In [1]: import numpy as np

In [2]: import numpy.linalg as la

In [3]: np.set_printoptions(precision=2, suppress=True, linewidth=120, sign=" ")

In [4]: def rd(a):
   ...:     return np.round(a, 2) + 0
   ...: 

In [5]: K = np.load("run10.npy")

In [6]: K
Out[6]: 
array([[ 0,  0,  0,  1,  2,  1,  2,  1,  2,  0],
       [ 2,  0,  0,  2,  1,  0,  0,  0,  0,  1],
       [ 0,  2,  2,  2,  0,  2,  1,  1,  0,  1],
       [ 0,  0,  1,  1,  2,  2,  1,  1,  1,  2],
       [ 1,  1,  2,  1,  1,  2,  0,  1,  2,  2],
       [ 2,  0,  2,  2,  0,  2,  0,  1,  2,  0],
       [ 2,  0,  1,  2,  0,  2,  1,  2,  0,  1],
       [ 0,  0,  1,  1,  2,  2,  1,  1,  1,  2],
       [ 1,  2,  1,  1,  0,  0,  0,  0,  0,  2]])

In [7]: # row 7 repeats row 3

In [8]: la.cond(K) > 100
Out[8]: np.True_

In [9]: print(rd(la.norm(K, 2) / la.norm(K)))
0.83

In [10]: print(la.matrix_rank(K, rtol=0.1))
7

In [11]: np.argsort(-la.norm(K, axis=0).round(6), kind="stable")[:3]
Out[11]: array([ 5,  3,  9])

In [12]: rk = la.matrix_rank(K)

In [13]: print(rk)
8

In [14]: ns = la.svd(K)[2][rk:].T

In [15]: print(ns.shape)
(10, 2)

In [16]: la.matrix_rank(K.T @ K), la.matrix_rank(K @ K.T)
Out[16]: (np.int64(8), np.int64(8))

In [17]: print([int(la.matrix_rank(np.delete(K, i, axis=0))) for i in range(9)])
[7, 7, 7, 8, 7, 7, 7, 8, 7]

In [18]: [int(la.matrix_rank(K[:i])) for i in range(1, len(K) + 1)]
Out[18]: [1, 2, 3, 4, 5, 6, 7, 7, 8]

In [19]: E = np.load("test5.npy")

In [20]: print(E)
[[ 0.3  0.2  0.8 -1.6  1.3  1.2  0.9  0.9  0.4]
 [-1.1 -0.1 -1.5  0.2  1.2  1.5 -0.6  0.9  1.6]
 [-1.3 -0.2 -0.5  1.3  0.7 -2.6 -0.8 -0.7 -0.1]
 [ 1.8  1.3  0.6 -1.7 -0.2 -1.5  0.  -0.3 -1.4]
 [ 1.1 -1.  -0.3  0.7  0.8  0.4 -1.   0.   3.3]
 [ 0.6  0.2 -0.2 -1.2  0.5 -0.6 -0.3 -1.8 -1.3]
 [-0.2 -2.6 -0.6  0.1  0.8  1.  -0.4 -0.5  1.6]
 [ 4.   4.  -6.   6.   2.   4.  42.  -2.  -8. ]
 [-0.2  0.1 -0.3  0.3  0.1 -0.5 -1.5 -1.2 -0.2]
 [ 0.9 -2.4  0.1  1.6 -1.3 -0.3  0.5 -0.2  1. ]
 [ 1.3  0.3  0.   0.4 -1.3  1.1  0.2 -0.8 -0.1]
 [-0.8  0.6  0.7  1.1 -1.1 -0.3  0.6  0.4 -0.6]
 [-0.6  0.6  0.8  1.2  0.3 -0.6  0.1 -0.8  0.4]
 [-0.2  0.5  1.3 -0.1  0.2  0.6 -0.5  1.   0.6]
 [-1.7  2.3  1.2 -1.3  1.4  0.  -1.  -1.6 -1.9]
 [ 1.  -0.2  1.3 -1.3 -0.4  0.4 -1.8 -1.1  0.9]
 [ 0.3 -0.7 -0.7 -0.2 -0.5  0.1 -0.4  0.5  0. ]
 [-0.5  1.2 -1.   0.  -0.6  0.  -2.   0.2  0. ]
 [ 0.7 -0.9 -0.2 -0.7  0.5  0.3 -0.3 -0.2 -0.6]
 [-0.9  3.1  0.7  0.2  0.1  0.8 -0.8  0.3 -1.1]]

In [21]: dist = la.norm(E[:, None] - E[None], axis=-1)

In [22]: print(dist.shape)
(20, 20)

In [23]: np.flatnonzero(dist[15] < dist.mean() / 2)
Out[23]: array([  5,   8,  10,  13,  15,  16,  17,  18])

In [24]: dist[15].round(6).argsort(kind="stable")[:4]
Out[24]: array([ 15,   8,  18,  13])

In [25]: rd(dist[:5, :5])
Out[25]: 
array([[ 0.  ,  3.79,  5.77,  4.31,  4.72],
       [ 3.79,  0.  ,  4.98,  6.34,  3.55],
       [ 5.77,  4.98,  0.  ,  5.16,  5.28],
       [ 4.31,  6.34,  5.16,  0.  ,  6.34],
       [ 4.72,  3.55,  5.28,  6.34,  0.  ]])

In [26]: C = E[[16, 7]].astype(float)

In [27]: for _ in range(5):
    ...:     idx = la.norm(E[:, None] - C, axis=-1).argmin(axis=1)
    ...:     C = np.array([E[idx == j].mean(axis=0) for j in range(2)])
    ...: 

In [28]: idx
Out[28]: array([ 0,  0,  0,  0,  0,  0,  0,  1,  0,  0,  0,  0,  0,  0,  0,  0,  0,  0,  0,  0])

In [29]: rd(C[1] - C[0])
Out[29]: array([ 3.97,  3.88, -6.12,  6.05,  1.87,  3.95, 42.48, -1.74, -8.13])
